In [1]: import numpy as np

In [2]: from numpy import linalg as LA

In [3]: np.set_printoptions(precision=2, suppress=True, linewidth=140, sign=" ")

In [4]: def rd(a):
   ...:     return np.round(a, 2) + 0
   ...: 

In [5]: K = np.loadtxt("run18.csv", delimiter=",")

In [6]: K
Out[6]: 
array([[ 1., -3.,  0.,  3., -3.],
       [-3.,  1., -3.,  0.,  3.],
       [ 0., -3.,  1., -3.,  0.],
       [ 3.,  0., -3.,  1., -3.],
       [-3.,  3.,  0., -3.,  1.]])

In [7]: theta = np.radians(103)

In [8]: Rm = np.eye(5)

In [9]: Rm[3, 3] = Rm[1, 1] = np.cos(theta)

In [10]: Rm[3, 1], Rm[1, 3] = -np.sin(theta), np.sin(theta)

In [11]: rd(Rm)
Out[11]: 
array([[ 1.  ,  0.  ,  0.  ,  0.  ,  0.  ],
       [ 0.  , -0.22,  0.  ,  0.97,  0.  ],
       [ 0.  ,  0.  ,  1.  ,  0.  ,  0.  ],
       [ 0.  , -0.97,  0.  , -0.22,  0.  ],
       [ 0.  ,  0.  ,  0.  ,  0.  ,  1.  ]])

In [12]: out = K @ Rm.T

In [13]: rd(np.abs(out - K).max(axis=0))
Out[13]: array([ 0. ,  6.6,  0. ,  6.6,  0. ])

In [14]: rd(out)
Out[14]: 
array([[ 1.  ,  3.6 ,  0.  ,  2.25, -3.  ],
       [-3.  , -0.22, -3.  , -0.97,  3.  ],
       [ 0.  , -2.25,  1.  ,  3.6 ,  0.  ],
       [ 3.  ,  0.97, -3.  , -0.22, -3.  ],
       [-3.  , -3.6 ,  0.  , -2.25,  1.  ]])

In [15]: rd(LA.det(Rm)), rd(np.trace(Rm))
Out[15]: (np.float64(1.0), np.float64(2.55))

In [16]: q, V = LA.qr(K[:, :2])[0], LA.qr(K[:, 2:])[0]

In [17]: sv = LA.svd(q.T @ V, compute_uv=False)

In [18]: rd(sv)
Out[18]: array([ 0.87,  0.32])

In [19]: rd(LA.norm(q @ q.T - V @ V.T, 2))
Out[19]: np.float64(1.0)

In [20]: ev, V = LA.eigh(K)

In [21]: x0 = np.array([2, 0, 4, 3, 7])

In [22]: x0 @ K @ x0
Out[22]: np.float64(-168.0)

In [23]: (np.sign(V[:, -1].round(6)) == np.sign(V[0, -1].round(6))).astype(int)
Out[23]: array([ 1,  0,  0,  1,  0])

In [24]: np.abs(K).sum(axis=1).max(), rd(np.abs(ev).max())
Out[24]: (np.float64(10.0), np.float64(8.68))

In [25]: arr = np.load("m.npy")

In [26]: arr
Out[26]: 
array([[ 1,  0,  0,  0,  0,  0,  0,  0],
       [-1,  1,  0,  0,  0,  0,  0,  0],
       [-2,  0,  1,  0,  0,  0,  0,  0],
       [ 2,  0, -1,  1,  0,  0,  0,  0],
       [ 0, -2, -1, -2,  1,  0,  0,  0],
       [-1, -1, -1,  0, -2,  1,  0,  0],
       [ 0,  1, -1,  1, -1, -2,  1,  0],
       [ 2, -1, -1, -2,  0,  1,  0,  1]])

In [27]: # triangular, det is the product of the diagonal

In [28]: U, sv, Vt = LA.svd(arr)

In [29]: rd(sv)
Out[29]: array([ 4.8 ,  3.77,  2.85,  2.2 ,  1.4 ,  0.79,  0.34,  0.02])

In [30]: out = U[:, :7] @ np.diag(sv[:7]) @ Vt[:7]

In [31]: LA.matrix_rank(out)
Out[31]: np.int64(7)

In [32]: rd(LA.norm(arr - out, 2)), rd(sv[7])
Out[32]: (np.float64(0.02), np.float64(0.02))
